% ipython --no-banner

In [1]: import numpy as np

In [2]: np.set_printoptions(precision=1, suppress=True, linewidth=160, legacy="1.25")

In [3]: def rnd(a):
   ...:     return np.round(a, 1) + 0
   ...: 

In [4]: W0 = np.load("a.npy")

In [5]: rnd(W0)
Out[5]: 
array([[-0.9, -1.4, -1.9,  1.6, -0.8, -0.4, -0.3],
       [-0.8, -0.1, -0.2, -0.6,  0.3, -0.5,  1. ],
       [ 0.8,  1.3,  1.8, -1.4,  0.7,  0.4,  0.2],
       [ 1.7,  1.9,  2.6, -1.6,  0.8,  0.8, -0.4],
       [ 0.1,  0.5,  0.6, -0.7,  0.4,  0. ,  0.4],
       [ 2.5,  0.2,  0.4,  2.2, -1.1,  1.6, -3.6],
       [-1.1, -0.1, -0.1, -1. ,  0.5, -0.7,  1.6],
       [-2.7, -2.8, -3.8,  2.1, -1. , -1.3,  0.8]])

In [6]: # rank 2

In [7]: rk = np.linalg.matrix_rank(W0)

In [8]: rk
Out[8]: 2

In [9]: ns = np.linalg.svd(W0)[2][rk:].T

In [10]: rnd(ns @ ns.T)
Out[10]: 
array([[ 0.7, -0.2, -0.2,  0. ,  0. , -0.2,  0.3],
       [-0.2,  0.8, -0.3,  0.2, -0.1, -0.1,  0. ],
       [-0.2, -0.3,  0.6,  0.3, -0.1, -0.1,  0. ],
       [ 0. ,  0.2,  0.3,  0.6,  0.2, -0.1,  0.3],
       [ 0. , -0.1, -0.1,  0.2,  0.9,  0. , -0.2],
       [-0.2, -0.1, -0.1, -0.1,  0. ,  0.9,  0.2],
       [ 0.3,  0. ,  0. ,  0.3, -0.2,  0.2,  0.5]])

In [11]: Y = W0 / np.linalg.norm(W0, axis=1, keepdims=True)

In [12]: cov = Y @ Y.T

In [13]: rnd(cov[3])
Out[13]: array([-1. , -0.3,  1. ,  1. ,  0.8,  0.2, -0.2, -1. ])

In [14]: (cov - 2 * np.eye(8)).round(6).argmax(axis=1)
Out[14]: array([7, 6, 3, 2, 2, 3, 1, 0])

In [15]: rnd(np.linalg.norm(Y, axis=1))
Out[15]: array([1., 1., 1., 1., 1., 1., 1., 1.])

In [16]: rnd(cov)
Out[16]: 
array([[ 1. ,  0. , -1. , -1. , -0.9,  0.1, -0.1,  0.9],
       [ 0. ,  1. ,  0. , -0.3,  0.3, -1. ,  1. ,  0.4],
       [-1. ,  0. ,  1. ,  1. ,  0.9, -0.1,  0.1, -0.9],
       [-1. , -0.3,  1. ,  1. ,  0.8,  0.2, -0.2, -1. ],
       [-0.9,  0.3,  0.9,  0.8,  1. , -0.4,  0.4, -0.8],
       [ 0.1, -1. , -0.1,  0.2, -0.4,  1. , -1. , -0.3],
       [-0.1,  1. ,  0.1, -0.2,  0.4, -1. ,  1. ,  0.2],
       [ 0.9,  0.4, -0.9, -1. , -0.8, -0.3,  0.2,  1. ]])

In [17]: cent = np.array([[2, 1, 2], [1, 2, 5]])

In [18]: rng = np.random.default_rng(96648)

In [19]: E = rng.normal(size=(36, 2)) @ cent + np.array([2, 0, 2])

In [20]: rnd(E)
Out[20]: 
array([[ 5.7,  2.3,  6.8],
       [-0.1,  1.7,  7.4],
       [ 5.3,  2.5,  7.4],
       [ 1. ,  0.5,  3.7],
       [ 1.1,  1. ,  4.9],
       [-0.1, -4.2, -8.5],
       [ 0.8, -1.5, -1.5],
       [ 4.6,  2. ,  6.6],
       [ 1.5, -1.6, -2.2],
       [ 2.1, -0.5,  0.7],
       [ 4.4, -0.4,  0.1],
       [ 1.5,  1.7,  6.6],
       [ 2.7,  0.4,  2.7],
       [ 4.6,  2.5,  7.9],
       [ 1.8, -1. , -0.6],
       [ 1.2,  3.5, 11.6],
       [ 2.5,  0.4,  3. ],
       [ 0.1, -2.9, -5.1],
       [ 5.5,  3.5, 10.3],
       [ 2.6,  0. ,  1.8],
       [ 4.1,  0.7,  3.1],
       [ 1.3, -2. , -3.1],
       [ 2.4,  2.8,  9.3],
       [ 0.2,  1.2,  5.9],
       [-0.1,  0. ,  2.6],
       [ 0. ,  1. ,  5.4],
       [ 7.6,  3.2,  8.7],
       [ 4.3,  2.4,  7.6],
       [ 1.5,  1.3,  5.5],
       [ 2.2, -1.4, -1.8],
       [-2.2, -2.9, -4.3],
       [-2.7, -2.9, -4.2],
       [ 1.9,  1.5,  6. ],
       [ 1.6, -1. , -0.5],
       [ 5.3,  3.4, 10.1],
       [ 3.4,  1.2,  4.6]])

In [21]: dist = np.linalg.norm(E[:, None] - E[None], axis=-1)

In [22]: np.unravel_index(dist.round(6).argmax(), dist.shape)
Out[22]: (5, 15)

In [23]: dist.mean(axis=1).argmax()
Out[23]: 5

In [24]: (dist + 1e9 * np.eye(36)).round(6).argmin(axis=1)
Out[24]: array([ 2, 23,  0,  4, 28, 17,  8,  0, 29, 19,  9, 32, 16, 27, 33, 22, 12, 30, 34, 12, 12,  8, 27, 25,  3, 23,  2, 13, 32,  8, 31, 30, 28, 14, 18, 20])
